In [1]: import numpy as np

In [2]: from numpy import linalg as LA

In [3]: np.set_printoptions(precision=1, suppress=True, linewidth=140, legacy="1.25")

In [4]: M = np.loadtxt("data.csv", delimiter=",")

In [5]: M
Out[5]: 
array([[ 0., -5., -5.],
       [ 2., -3., -3.],
       [ 4., -2.,  2.],
       [ 9., -3.,  5.],
       [12., -4., 10.],
       [ 9., -1., 11.],
       [14.,  4., 15.],
       [10.,  2., 14.],
       [12.,  7., 17.],
       [14., 11., 18.],
       [11., 15., 21.],
       [12., 19., 18.],
       [11., 19., 18.],
       [14., 17., 14.],
       [18., 21., 10.],
       [16., 18.,  8.],
       [12., 14.,  9.]])

In [6]: A2 = M / np.sqrt((M ** 2).mean(axis=1, keepdims=True))

In [7]: LA.norm(A2, axis=1)
Out[7]: array([1.7, 1.7, 1.7, 1.7, 1.7, 1.7, 1.7, 1.7, 1.7, 1.7, 1.7, 1.7, 1.7, 1.7, 1.7, 1.7, 1.7])

In [8]: LA.matrix_rank(M - M.mean(axis=1, keepdims=True))
Out[8]: 2

In [9]: Z = M[[2, 15]].astype(float)

In [10]: for _ in range(6):
    ...:     idx = LA.norm(M[:, None] - Z, axis=-1).argmin(axis=1)
    ...:     Z = np.array([M[idx == j].mean(axis=0) for j in range(2)])
    ...: 

In [11]: idx
Out[11]: array([0, 0, 0, 0, 0, 0, 1, 0, 1, 1, 1, 1, 1, 1, 1, 1, 1])

In [12]: np.bincount(idx)
Out[12]: array([ 7, 10])

In [13]: Xs = (M - M.mean(axis=0)) / M.std(axis=0)

In [14]: Xs.std(axis=0)
Out[14]: array([1., 1., 1.])

In [15]: b = LA.lstsq(np.delete(Xs, 0, axis=1), Xs[:, 0])[0]

In [16]: round(float(1 - np.var(Xs[:, 0] - np.delete(Xs, 0, axis=1) @ b)), 1)
Out[16]: 0.6

In [17]: X = np.array([[0, 0, 0, -4, 8, -4, 6, -4],
    ...:     [0, 0, -2, -3, -1, -2, 9, 1],
    ...:     [0, 2, 0, 8, 0, -5, -2, 7],
    ...:     [4, 3, -8, 0, 6, -9, -3, -10],
    ...:     [-8, 1, 0, -6, 0, -2, 2, 2],
    ...:     [4, 2, 5, 9, 2, 0, -3, -3],
    ...:     [-6, -9, 2, 3, -2, 3, 0, -4],
    ...:     [4, -1, -7, 10, -2, 3, 4, 0]])

In [18]: # skew, so no eigenvalue has a real part

In [19]: x0 = np.array([5, 2, 5, 4, 1, 5, 6, 0])

In [20]: x0 @ X @ x0
Out[20]: 0

In [21]: Q = LA.solve(np.eye(8) - X, np.eye(8) + X)

In [22]: round(float(LA.det(Q)), 1)
Out[22]: 1.0

In [23]: X.ravel(order="F")
Out[23]: 
array([  0,   0,   0,   4,  -8,   4,  -6,   4,   0,   0,   2,   3,   1,   2,  -9,  -1,   0,  -2,   0,  -8,   0,   5,   2,  -7,  -4,  -3,
         8,   0,  -6,   9,   3,  10,   8,  -1,   0,   6,   0,   2,  -2,  -2,  -4,  -2,  -5,  -9,  -2,   0,   3,   3,   6,   9,  -2,  -3,
         2,  -3,   0,   4,  -4,   1,   7, -10,   2,  -3,  -4,   0])

In [24]: X.reshape(-1, 2)
Out[24]: 
array([[  0,   0],
       [  0,  -4],
       [  8,  -4],
       [  6,  -4],
       [  0,   0],
       [ -2,  -3],
       [ -1,  -2],
       [  9,   1],
       [  0,   2],
       [  0,   8],
       [  0,  -5],
       [ -2,   7],
       [  4,   3],
       [ -8,   0],
       [  6,  -9],
       [ -3, -10],
       [ -8,   1],
       [  0,  -6],
       [  0,  -2],
       [  2,   2],
       [  4,   2],
       [  5,   9],
       [  2,   0],
       [ -3,  -3],
       [ -6,  -9],
       [  2,   3],
       [ -2,   3],
       [  0,  -4],
       [  4,  -1],
       [ -7,  10],
       [ -2,   3],
       [  4,   0]])

In [25]: t3 = X.reshape(8, 2, -1)

In [26]: t3.transpose(1, 0, 2)
Out[26]: 
array([[[  0,   0,   0,  -4],
        [  0,   0,  -2,  -3],
        [  0,   2,   0,   8],
        [  4,   3,  -8,   0],
        [ -8,   1,   0,  -6],
        [  4,   2,   5,   9],
        [ -6,  -9,   2,   3],
        [  4,  -1,  -7,  10]],

       [[  8,  -4,   6,  -4],
        [ -1,  -2,   9,   1],
        [  0,  -5,  -2,   7],
        [  6,  -9,  -3, -10],
        [  0,  -2,   2,   2],
        [  2,   0,  -3,  -3],
        [ -2,   3,   0,  -4],
        [ -2,   3,   4,   0]]])

In [27]: t3[:, 0]
Out[27]: 
array([[ 0,  0,  0, -4],
       [ 0,  0, -2, -3],
       [ 0,  2,  0,  8],
       [ 4,  3, -8,  0],
       [-8,  1,  0, -6],
       [ 4,  2,  5,  9],
       [-6, -9,  2,  3],
       [ 4, -1, -7, 10]])

In [28]: Uu, sv, Vt = LA.svd(X, full_matrices=False)

In [29]: sv
Out[29]: array([19.8, 19.8, 13.2, 13.2,  9.1,  9.1,  3.3,  3.3])

In [30]: np.allclose(Uu * sv @ Vt, X)
Out[30]: True

In [31]: np.cumsum(sv ** 2) / np.sum(sv ** 2)
Out[31]: array([0.3, 0.6, 0.7, 0.9, 0.9, 1. , 1. , 1. ])

In [32]: sv / sv[0]
Out[32]: array([1. , 1. , 0.7, 0.7, 0.5, 0.5, 0.2, 0.2])

In [33]: np.round(np.sqrt((sv ** 2).sum()), 1), round(LA.norm(X), 1)
Out[33]: (36.4, 36.4)

In [34]: (sv > 1e-8).sum()
Out[34]: 8

In [35]: A2 = LA.inv(X)

In [36]: np.round(LA.slogdet(X)[0], 1)
Out[36]: 1.0

In [37]: np.allclose(A2, X.T)
Out[37]: False

In [38]: np.round(LA.inv(A2), 1) + 0
Out[38]: 
array([[  0.,   0.,   0.,  -4.,   8.,  -4.,   6.,  -4.],
       [  0.,   0.,  -2.,  -3.,  -1.,  -2.,   9.,   1.],
       [  0.,   2.,   0.,   8.,   0.,  -5.,  -2.,   7.],
       [  4.,   3.,  -8.,   0.,   6.,  -9.,  -3., -10.],
       [ -8.,   1.,   0.,  -6.,   0.,  -2.,   2.,   2.],
       [  4.,   2.,   5.,   9.,   2.,   0.,  -3.,  -3.],
       [ -6.,  -9.,   2.,   3.,  -2.,   3.,   0.,  -4.],
       [  4.,  -1.,  -7.,  10.,  -2.,   3.,   4.,   0.]])

In [39]: x0 = np.array([0, 3, 3])

In [40]: y = M @ x0

In [41]: np.round(LA.solve(M.T @ M, M.T @ y), 1) + 0
Out[41]: array([0., 3., 3.])

In [42]: np.round(LA.lstsq(M, y)[0], 1) + 0
Out[42]: array([0., 3., 3.])

In [43]: y
Out[43]: array([-30., -18.,   0.,   6.,  18.,  30.,  57.,  48.,  72.,  87., 108., 111., 111.,  93.,  93.,  78.,  69.])

In [44]: rng = np.random.default_rng(86799)

In [45]: y = y + 0.1 * rng.normal(size=17)

In [46]: y
Out[46]: array([-30. , -18. ,   0.1,   6.2,  17.9,  29.9,  57. ,  47.9,  71.9,  87. , 108.1, 111. , 110.9,  93.1,  93. ,  77.9,  69.1])

In [47]: b, *_ = LA.lstsq(M, y)

In [48]: round(float(LA.norm(y - M @ b)), 1)
Out[48]: 0.4

In [49]: b.round()
Out[49]: array([0., 3., 3.])

In [50]: b.round(1) + 0
Out[50]: array([0., 3., 3.])

In [51]: [round(float(LA.norm(LA.solve(M.T @ M + lam * np.eye(3), M.T @ y))), 2) for lam in (0, 1, 10, 100)]
Out[51]: [4.24, 4.24, 4.19, 3.87]

In [52]: np.round(M.T @ (y - M @ b), 1) + 0
Out[52]: array([0., 0., 0.])

In [53]: F = np.load("test16.npy")

In [54]: F
Out[54]: 
array([[4, 0, 0, 0],
       [0, 3, 0, 0],
       [3, 4, 1, 0],
       [1, 0, 0, 0]])

In [55]: np.einsum("ij,ji->", F, F)
Out[55]: 26

In [56]: round(float(LA.det(2 * F)), 1), np.round(LA.det(F), 1)
Out[56]: (0.0, 0.0)

In [57]: np.kron(np.eye(2, dtype=int), F)
Out[57]: 
array([[4, 0, 0, 0, 0, 0, 0, 0],
       [0, 3, 0, 0, 0, 0, 0, 0],
       [3, 4, 1, 0, 0, 0, 0, 0],
       [1, 0, 0, 0, 0, 0, 0, 0],
       [0, 0, 0, 0, 4, 0, 0, 0],
       [0, 0, 0, 0, 0, 3, 0, 0],
       [0, 0, 0, 0, 3, 4, 1, 0],
       [0, 0, 0, 0, 1, 0, 0, 0]])

In [58]: round(float(LA.eigvals(F).sum().real), 1)
Out[58]: 8.0

In [59]: np.poly(F)
Out[59]: array([  1.,  -8.,  19., -12.,   0.])

In [60]: idx = rng.permutation(4)

In [61]: idx
Out[61]: array([3, 2, 0, 1])

In [62]: A2 = F[idx][:, idx]

In [63]: A2
Out[63]: 
array([[0, 0, 1, 0],
       [0, 1, 3, 4],
       [0, 0, 4, 0],
       [0, 0, 0, 3]])

In [64]: np.allclose(A2, F)
Out[64]: False

In [65]: np.trace(A2)
Out[65]: 8

In [66]: np.diag(A2)
Out[66]: array([0, 1, 4, 3])

In [67]: np.sort(np.abs(LA.eigvals(A2)))
Out[67]: array([0., 1., 3., 4.])

In [68]: A2 = F / LA.norm(F, axis=1, keepdims=True)

In [69]: G = A2 @ A2.T

In [70]: G
Out[70]: 
array([[1. , 0. , 0.6, 1. ],
       [0. , 1. , 0.8, 0. ],
       [0.6, 0.8, 1. , 0.6],
       [1. , 0. , 0.6, 1. ]])

In [71]: (np.abs(G) > 0.9).astype(int)
Out[71]: 
array([[1, 0, 0, 1],
       [0, 1, 0, 0],
       [0, 0, 1, 0],
       [1, 0, 0, 1]])

In [72]: np.argwhere(np.triu(np.abs(G) > 0.95, 1))
Out[72]: array([[0, 3]])

In [73]: mat = np.load("out9.npy")

In [74]: mat
Out[74]: 
array([[ 1.7, -1. ,  2.1,  1.1, -0.7,  0.6,  1.9,  1.3],
       [-1. , -0.7,  0.1,  1.6,  1.7, -1.7, -1.2,  2. ],
       [ 2.1,  0.1, -2. , -1.2,  1.9, -0.1, -0.8, -0.4],
       [ 1.1,  1.6, -1.2, -2.5, -1.5, -0.9,  0.9,  1.3],
       [-0.7,  1.7,  1.9, -1.5, -1.4,  0.1, -1.8,  1. ],
       [ 0.6, -1.7, -0.1, -0.9,  0.1, -1.6, -0.7, -0.6],
       [ 1.9, -1.2, -0.8,  0.9, -1.8, -0.7, -2.8,  0.8],
       [ 1.3,  2. , -0.4,  1.3,  1. , -0.6,  0.8, -1.8]])

In [75]: # symmetric

In [76]: mat - mat[0]
Out[76]: 
array([[ 0. ,  0. ,  0. ,  0. ,  0. ,  0. ,  0. ,  0. ],
       [-2.7,  0.3, -2. ,  0.5,  2.4, -2.3, -3.1,  0.7],
       [ 0.4,  1.1, -4.1, -2.3,  2.6, -0.7, -2.7, -1.7],
       [-0.6,  2.6, -3.3, -3.6, -0.8, -1.5, -1. ,  0. ],
       [-2.4,  2.7, -0.2, -2.6, -0.7, -0.5, -3.7, -0.3],
       [-1.1, -0.7, -2.2, -2. ,  0.8, -2.2, -2.6, -1.9],
       [ 0.2, -0.2, -2.9, -0.2, -1.1, -1.3, -4.7, -0.5],
       [-0.4,  3. , -2.5,  0.2,  1.7, -1.2, -1.1, -3.1]])

In [77]: np.count_nonzero(mat)
Out[77]: 64

In [78]: np.diff(mat, axis=0)
Out[78]: 
array([[-2.7,  0.3, -2. ,  0.5,  2.4, -2.3, -3.1,  0.7],
       [ 3.1,  0.8, -2.1, -2.8,  0.2,  1.6,  0.4, -2.4],
       [-1. ,  1.5,  0.8, -1.3, -3.4, -0.8,  1.7,  1.7],
       [-1.8,  0.1,  3.1,  1. ,  0.1,  1. , -2.7, -0.3],
       [ 1.3, -3.4, -2. ,  0.6,  1.5, -1.7,  1.1, -1.6],
       [ 1.3,  0.5, -0.7,  1.8, -1.9,  0.9, -2.1,  1.4],
       [-0.6,  3.2,  0.4,  0.4,  2.8,  0.1,  3.6, -2.6]])

In [79]: LA.rank(mat)
AttributeError: module 'numpy.linalg' has no attribute 'rank'


In [80]: LA.matrix_rank(mat)
Out[80]: 8

In [81]: mat.sum(axis=0)
Out[81]: array([ 7. ,  0.8, -0.4, -1.2, -0.7, -4.9, -3.7,  3.6])

In [82]: mat.sum(axis=1)
Out[82]: array([ 7. ,  0.8, -0.4, -1.2, -0.7, -4.9, -3.7,  3.6])

In [83]: mat.shape
Out[83]: (8, 8)

In [84]: idx = rng.permutation(8)

In [85]: idx
Out[85]: array([2, 5, 6, 1, 4, 0, 3, 7])

In [86]: A2 = mat[idx][:, idx]

In [87]: A2
Out[87]: 
array([[-2. , -0.1, -0.8,  0.1,  1.9,  2.1, -1.2, -0.4],
       [-0.1, -1.6, -0.7, -1.7,  0.1,  0.6, -0.9, -0.6],
       [-0.8, -0.7, -2.8, -1.2, -1.8,  1.9,  0.9,  0.8],
       [ 0.1, -1.7, -1.2, -0.7,  1.7, -1. ,  1.6,  2. ],
       [ 1.9,  0.1, -1.8,  1.7, -1.4, -0.7, -1.5,  1. ],
       [ 2.1,  0.6,  1.9, -1. , -0.7,  1.7,  1.1,  1.3],
       [-1.2, -0.9,  0.9,  1.6, -1.5,  1.1, -2.5,  1.3],
       [-0.4, -0.6,  0.8,  2. ,  1. ,  1.3,  1.3, -1.8]])

In [88]: np.trace(A2)
Out[88]: -11.1

In [89]: np.allclose(A2, mat)
Out[89]: False

In [90]: round(float(LA.det(A2)), 1), np.round(LA.det(mat[idx]), 1)
Out[90]: (-17422.6, 17422.6)

In [91]: E = np.loadtxt("arr.csv", delimiter=",")

In [92]: E
Out[92]: 
array([[3., 0., 0., 0., 0., 0., 0., 0., 0., 0., 0.],
       [0., 0., 0., 0., 0., 0., 0., 0., 0., 0., 1.],
       [0., 0., 0., 0., 0., 0., 0., 1., 0., 0., 0.],
       [0., 0., 0., 0., 0., 0., 0., 0., 0., 0., 0.],
       [0., 1., 0., 0., 0., 0., 0., 0., 0., 0., 0.],
       [0., 0., 0., 0., 0., 0., 0., 0., 0., 0., 0.],
       [0., 0., 0., 0., 0., 0., 0., 0., 1., 0., 0.],
       [0., 0., 0., 3., 0., 0., 0., 0., 0., 0., 0.],
       [0., 0., 0., 0., 0., 3., 0., 0., 0., 0., 0.],
       [0., 0., 0., 0., 0., 0., 0., 0., 0., 1., 0.],
       [0., 0., 0., 0., 3., 0., 0., 0., 0., 0., 0.]])

In [93]: round(float(LA.det(E)), 1)
Out[93]: 0.0

In [94]: np.flatnonzero(LA.matrix_power((E != 0) + (E.T != 0) + np.eye(11), 11)[6])
Out[94]: array([5, 6, 8])

In [95]: (LA.matrix_power((E != 0) + (E.T != 0) + np.eye(11), 11) > 0).astype(int)
Out[95]: 
array([[1, 0, 0, 0, 0, 0, 0, 0, 0, 0, 0],
       [0, 1, 0, 0, 1, 0, 0, 0, 0, 0, 1],
       [0, 0, 1, 1, 0, 0, 0, 1, 0, 0, 0],
       [0, 0, 1, 1, 0, 0, 0, 1, 0, 0, 0],
       [0, 1, 0, 0, 1, 0, 0, 0, 0, 0, 1],
       [0, 0, 0, 0, 0, 1, 1, 0, 1, 0, 0],
       [0, 0, 0, 0, 0, 1, 1, 0, 1, 0, 0],
       [0, 0, 1, 1, 0, 0, 0, 1, 0, 0, 0],
       [0, 0, 0, 0, 0, 1, 1, 0, 1, 0, 0],
       [0, 0, 0, 0, 0, 0, 0, 0, 0, 1, 0],
       [0, 1, 0, 0, 1, 0, 0, 0, 0, 0, 1]])

In [96]: K = np.load("a.npy")

In [97]: K
Out[97]: 
array([[1. , 0.5, 0.2, 0.1, 0.1, 0. , 0. , 0. , 0. , 0. , 0. , 0. ],
       [0.5, 1. , 0.5, 0.2, 0.1, 0.1, 0. , 0. , 0. , 0. , 0. , 0. ],
       [0.2, 0.5, 1. , 0.5, 0.2, 0.1, 0.1, 0. , 0. , 0. , 0. , 0. ],
       [0.1, 0.2, 0.5, 1. , 0.5, 0.2, 0.1, 0.1, 0. , 0. , 0. , 0. ],
       [0.1, 0.1, 0.2, 0.5, 1. , 0.5, 0.2, 0.1, 0.1, 0. , 0. , 0. ],
       [0. , 0.1, 0.1, 0.2, 0.5, 1. , 0.5, 0.2, 0.1, 0.1, 0. , 0. ],
       [0. , 0. , 0.1, 0.1, 0.2, 0.5, 1. , 0.5, 0.2, 0.1, 0.1, 0. ],
       [0. , 0. , 0. , 0.1, 0.1, 0.2, 0.5, 1. , 0.5, 0.2, 0.1, 0.1],
       [0. , 0. , 0. , 0. , 0.1, 0.1, 0.2, 0.5, 1. , 0.5, 0.2, 0.1],
       [0. , 0. , 0. , 0. , 0. , 0.1, 0.1, 0.2, 0.5, 1. , 0.5, 0.2],
       [0. , 0. , 0. , 0. , 0. , 0. , 0.1, 0.1, 0.2, 0.5, 1. , 0.5],
       [0. , 0. , 0. , 0. , 0. , 0. , 0. , 0.1, 0.1, 0.2, 0.5, 1. ]])

In [98]: vals, vecs = LA.eigh(K)

In [99]: x0 = np.array([3, 2, 0, 1, 0, -1, -2, -2, -3, 0, -1, -2])

In [100]: np.round(vecs * np.maximum(vals, 0) @ vecs.T, 1) + 0
Out[100]: 
array([[1. , 0.5, 0.2, 0.1, 0.1, 0. , 0. , 0. , 0. , 0. , 0. , 0. ],
       [0.5, 1. , 0.5, 0.2, 0.1, 0.1, 0. , 0. , 0. , 0. , 0. , 0. ],
       [0.2, 0.5, 1. , 0.5, 0.2, 0.1, 0.1, 0. , 0. , 0. , 0. , 0. ],
       [0.1, 0.2, 0.5, 1. , 0.5, 0.2, 0.1, 0.1, 0. , 0. , 0. , 0. ],
       [0.1, 0.1, 0.2, 0.5, 1. , 0.5, 0.2, 0.1, 0.1, 0. , 0. , 0. ],
       [0. , 0.1, 0.1, 0.2, 0.5, 1. , 0.5, 0.2, 0.1, 0.1, 0. , 0. ],
       [0. , 0. , 0.1, 0.1, 0.2, 0.5, 1. , 0.5, 0.2, 0.1, 0.1, 0. ],
       [0. , 0. , 0. , 0.1, 0.1, 0.2, 0.5, 1. , 0.5, 0.2, 0.1, 0.1],
       [0. , 0. , 0. , 0. , 0.1, 0.1, 0.2, 0.5, 1. , 0.5, 0.2, 0.1],
       [0. , 0. , 0. , 0. , 0. , 0.1, 0.1, 0.2, 0.5, 1. , 0.5, 0.2],
       [0. , 0. , 0. , 0. , 0. , 0. , 0.1, 0.1, 0.2, 0.5, 1. , 0.5],
       [0. , 0. , 0. , 0. , 0. , 0. , 0. , 0.1, 0.1, 0.2, 0.5, 1. ]])

In [101]: round(x0 @ K @ x0 / (x0 @ x0), 1), np.round(vals[0], 1), round(float(vals[-1]), 1)
Out[101]: (1.7, 0.3, 2.6)

In [102]: (np.sign(vecs[:, -1].round(6)) == np.sign(vecs[0, -1].round(6))).astype(int)
Out[102]: array([1, 1, 1, 1, 1, 1, 1, 1, 1, 1, 1, 1])

In [103]: LA.eigvalsh(K[1:, 1:])
Out[103]: array([0.3, 0.3, 0.4, 0.4, 0.6, 0.8, 0.9, 1.1, 1.5, 2.1, 2.6])
